$ ipython --no-banner

In [1]: import numpy as np

In [2]: np.set_printoptions(precision=1, suppress=True, linewidth=160, floatmode="fixed")

In [3]: rd = lambda a: np.round(a, 1) + 0

In [4]: E = np.loadtxt("mat.csv", delimiter=",")

In [5]: E
Out[5]: 
array([[-4.0,  0.0,  3.0,  1.0],
       [ 0.0, -2.0,  0.0,  3.0],
       [ 3.0,  0.0, -2.0,  1.0],
       [ 1.0,  3.0,  1.0,  4.0]])

In [6]: u = np.array([-1, 3, 1, -2])

In [7]: A2 = E + np.outer(u, np.eye(4)[1])

In [8]: A2
Out[8]: 
array([[-4.0, -1.0,  3.0,  1.0],
       [ 0.0,  1.0,  0.0,  3.0],
       [ 3.0,  1.0, -2.0,  1.0],
       [ 1.0,  1.0,  1.0,  4.0]])

In [9]: w, V = np.linalg.eig(A2)

In [10]: rd(np.sort(np.linalg.eigvals(A2.T)))
Out[10]: array([-6.2, -0.4,  0.4,  5.1])

In [11]: rd(np.sort(np.linalg.eigvals(np.linalg.inv(A2))))
Out[11]: array([-2.6, -0.2,  0.2,  2.4])

In [12]: rd(np.prod(w))
Out[12]: np.float64(5.0)

In [13]: w, V = np.linalg.eigh(E)

In [14]: x0 = np.array([-8, 3, 8, 8])

In [15]: (np.sign(V[:, -1].round(6)) == np.sign(V[0, -1].round(6))).astype(int)
Out[15]: array([1, 1, 1, 1])

In [16]: rd(V * np.maximum(w, 0) @ V.T)
Out[16]: 
array([[0.1, 0.3, 0.2, 0.8],
       [0.3, 0.7, 0.4, 1.8],
       [0.2, 0.4, 0.2, 0.9],
       [0.8, 1.8, 0.9, 4.5]])

In [17]: x0 @ E @ x0
Out[17]: np.float64(-386.0)

In [18]: rd(V * np.abs(w) @ V.T)
Out[18]: 
array([[ 4.3,  0.6, -2.7,  0.5],
       [ 0.6,  3.4,  0.7,  0.6],
       [-2.7,  0.7,  2.4,  0.8],
       [ 0.5,  0.6,  0.8,  5.1]])

In [19]: u = np.array([-1, 2, 0])

In [20]: np.array([np.convolve(row, u, "same") for row in E])
Out[20]: 
array([[-8.0, -3.0,  5.0,  2.0],
       [ 2.0, -4.0, -3.0,  6.0],
       [ 6.0,  2.0, -5.0,  2.0],
       [-1.0,  5.0, -2.0,  8.0]])

In [21]: np.correlate(E[0], E[3], "full")
Out[21]: array([-16.0,  -4.0,   0.0,   3.0,  10.0,   6.0,   1.0])

In [22]: w, V = np.linalg.eig(E)

In [23]: rd(np.sort(np.linalg.eigvals(E @ E)))
Out[23]: array([ 0.0, 11.1, 30.9, 38.1])

In [24]: rd(np.sort(np.linalg.eigvals(np.linalg.inv(E))))
Out[24]: array([-16.3,  -0.3,  -0.2,   0.2])

In [25]: rd(np.prod(w))
Out[25]: np.float64(-7.0)

In [26]: rd(w)
Out[26]: array([ 5.6, -6.2, -0.1, -3.3])

In [27]: rd(E @ V[:, 0] - w[0] * V[:, 0])
Out[27]: array([0.0, 0.0, 0.0, 0.0])

In [28]: m1 = np.array([[2.7, -1.5, -2.8, 2.7],
    ...:     [2.6, -1.1, -2.9, 2.1],
    ...:     [3.4, -1.2, -2.8, 3.1],
    ...:     [3.2, 1.4, 2.0, -1.8],
    ...:     [3.0, 1.1, 2.1, -1.9],
    ...:     [2.6, 1.4, 2.0, -1.6],
    ...:     [-2.4, -2.7, 1.8, -3.2],
    ...:     [-2.5, -2.4, 2.0, -2.8],
    ...:     [-1.8, -3.1, 2.5, -2.8]])

In [29]: x0 = np.array([2, -1, -2, -2])

In [30]: y = m1 @ x0

In [31]: c, lr = np.zeros(4), 1 / np.linalg.norm(m1, 2) ** 2

In [32]: for i in range(40):
    ...:     c -= lr * m1.T @ (m1 @ c - y)
    ...:     if i % 10 == 0: print(i, round(np.linalg.norm(m1 @ c - y), 1))
    ...: 
0 9.5
10 2.3
20 1.9
30 1.8

In [33]: rd(c)
Out[33]: array([ 2.0, -1.4, -0.5, -0.5])

In [34]: x0 = np.array([5, 2, 5, 7])

In [35]: y = m1 @ x0

In [36]: rd(np.linalg.solve(m1.T @ m1, m1.T @ y))
Out[36]: array([5.0, 2.0, 5.0, 7.0])

In [37]: rng = np.random.default_rng(9)

In [38]: y = y + 0.3 * rng.normal(size=9)

In [39]: rd(y)
Out[39]: array([ 15.2,  11.1,  21.8,  16.4,  14.7,  14.5, -30.7, -26.8, -22.4])

In [40]: c, *_ = np.linalg.lstsq(m1, y)

In [41]: rd(c)
Out[41]: array([5.0, 2.1, 4.7, 6.6])

In [42]: rd(np.linalg.norm(y - m1 @ c))
Out[42]: np.float64(0.4)

In [43]: rd(m1.T @ (y - m1 @ c))
Out[43]: array([0.0, 0.0, 0.0, 0.0])

In [44]: w1 = np.array([[0, -3, -3, 2, 0, 3],
    ...:     [0, 1, 2, -2, 2, 1],
    ...:     [-1, -1, 0, -3, 0, 1],
    ...:     [-2, -2, 3, 0, 0, 0]])

In [45]: c = np.array([2, -1, 0, 2, 0, 1])

In [46]: act = np.maximum(m1 @ w1 + c, 0)

In [47]: rd((act > 0).mean(axis=0))
Out[47]: array([0.8, 0.3, 0.0, 0.3, 0.3, 0.7])

In [48]: np.linalg.matrix_rank(act)
Out[48]: np.int64(5)

In [49]: (act > 0).astype(int)
Out[49]: 
array([[0, 0, 0, 1, 0, 1],
       [1, 0, 0, 1, 0, 1],
       [0, 0, 0, 1, 0, 1],
       [1, 0, 0, 0, 1, 1],
       [1, 0, 0, 0, 1, 1],
       [1, 0, 0, 0, 1, 1],
       [1, 1, 0, 0, 0, 0],
       [1, 1, 0, 0, 0, 0],
       [1, 1, 0, 0, 0, 0]])

In [50]: basis = np.array([[4, 1], [7, 7], [7, 4], [9, 0], [1, 4], [9, 5]])

In [51]: w1 @ basis
Out[51]: 
array([[  3, -18],
       [ 14,  28],
       [-29,  -3],
       [ -1,  -4]])
